% python3 -q
>>> import numpy as np
>>> np.set_printoptions(precision=2, suppress=True, linewidth=100)
>>> E = np.loadtxt("a.csv", delimiter=",")
>>> print(E)
[[6. 0. 5. 5. 5. 0. 0. 0. 0. 0. 5. 0.]
 [0. 6. 0. 0. 0. 5. 5. 5. 0. 5. 0. 0.]
 [5. 0. 6. 5. 5. 0. 0. 0. 0. 0. 5. 0.]
 [5. 0. 5. 6. 5. 0. 0. 0. 0. 0. 5. 0.]
 [5. 0. 5. 5. 6. 0. 0. 0. 0. 0. 5. 0.]
 [0. 5. 0. 0. 0. 6. 5. 5. 0. 5. 0. 0.]
 [0. 5. 0. 0. 0. 5. 6. 5. 0. 5. 0. 0.]
 [0. 5. 0. 0. 0. 5. 5. 6. 0. 5. 0. 0.]
 [0. 0. 0. 0. 0. 0. 0. 0. 6. 0. 0. 5.]
 [0. 5. 0. 0. 0. 5. 5. 5. 0. 6. 0. 0.]
 [5. 0. 5. 5. 5. 0. 0. 0. 0. 0. 6. 0.]
 [0. 0. 0. 0. 0. 0. 0. 0. 5. 0. 0. 6.]]
>>> x = np.ones(12)
>>> for _ in range(7):
...     x = E @ x
...     x /= np.linalg.norm(x)
...     print(round(x @ E @ x, 2))
... 
25.48
25.9
25.98
26.0
26.0
26.0
26.0
>>> x.round(2) + 0
array([0.32, 0.32, 0.32, 0.32, 0.32, 0.32, 0.32, 0.32, 0.  , 0.32, 0.32, 0.  ])
>>> np.round(np.linalg.eigvalsh(E)[-1], 2)
np.float64(26.0)
>>> x = np.array([5, -5, -4, -2, 2, 5, 3, 2, 5, 3, -2, -3])
>>> rhs = E @ x
>>> rhs
array([ 0., 35., -9., -7., -3., 45., 43., 42., 15., 43., -7.,  7.])
>>> np.linalg.solve(E, rhs)
array([ 5., -5., -4., -2.,  2.,  5.,  3.,  2.,  5.,  3., -2., -3.])
>>> np.linalg.solve(E, 5 * rhs)
array([ 25., -25., -20., -10.,  10.,  25.,  15.,  10.,  25.,  15., -10., -15.])
>>> print(np.round(np.linalg.solve(E.T, E[1]), 2) + 0)
[0. 1. 0. 0. 0. 0. 0. 0. 0. 0. 0. 0.]
>>> x = np.array([3, 1, 1, -1, -1, -2, -1, 2, 1, -3, -1, -3])
>>> rhs = E @ x
>>> b, lr = np.zeros(12), 1 / np.linalg.norm(E, 2) ** 2
>>> for i in range(30):
...     b -= lr * E.T @ (E @ b - rhs)
...     if i % 5 == 0: print(i, round(np.linalg.norm(E @ b - rhs), 2))
... 
0 14.18
5 7.75
10 6.32
15 6.06
20 5.98
25 5.93
>>> round(float(np.linalg.cond(E)), 2)
26.0
>>> left, sig, Vh = np.linalg.svd(E)
>>> print(np.argmax(sig[:-1] / (sig[1:] + 1e-6)) + 1)
3
>>> Y = left[:, :3] @ np.diag(sig[:3]) @ Vh[:3]
>>> round(np.linalg.norm(E - Y, 2), 2), np.round(sig[3], 2)
(np.float64(1.0), np.float64(1.0))
>>> np.linalg.matrix_rank(Y)
np.int64(3)
>>> Y.round(2) + 0
array([[5.2, 0. , 5.2, 5.2, 5.2, 0. , 0. , 0. , 0. , 0. , 5.2, 0. ],
       [0. , 5.2, 0. , 0. , 0. , 5.2, 5.2, 5.2, 0. , 5.2, 0. , 0. ],
       [5.2, 0. , 5.2, 5.2, 5.2, 0. , 0. , 0. , 0. , 0. , 5.2, 0. ],
       [5.2, 0. , 5.2, 5.2, 5.2, 0. , 0. , 0. , 0. , 0. , 5.2, 0. ],
       [5.2, 0. , 5.2, 5.2, 5.2, 0. , 0. , 0. , 0. , 0. , 5.2, 0. ],
       [0. , 5.2, 0. , 0. , 0. , 5.2, 5.2, 5.2, 0. , 5.2, 0. , 0. ],
       [0. , 5.2, 0. , 0. , 0. , 5.2, 5.2, 5.2, 0. , 5.2, 0. , 0. ],
       [0. , 5.2, 0. , 0. , 0. , 5.2, 5.2, 5.2, 0. , 5.2, 0. , 0. ],
       [0. , 0. , 0. , 0. , 0. , 0. , 0. , 0. , 5.5, 0. , 0. , 5.5],
       [0. , 5.2, 0. , 0. , 0. , 5.2, 5.2, 5.2, 0. , 5.2, 0. , 0. ],
       [5.2, 0. , 5.2, 5.2, 5.2, 0. , 0. , 0. , 0. , 0. , 5.2, 0. ],
       [0. , 0. , 0. , 0. , 0. , 0. , 0. , 0. , 5.5, 0. , 0. , 5.5]])
>>> np.round(np.linalg.norm(E - Y) / np.linalg.norm(E), 2)
np.float64(0.08)
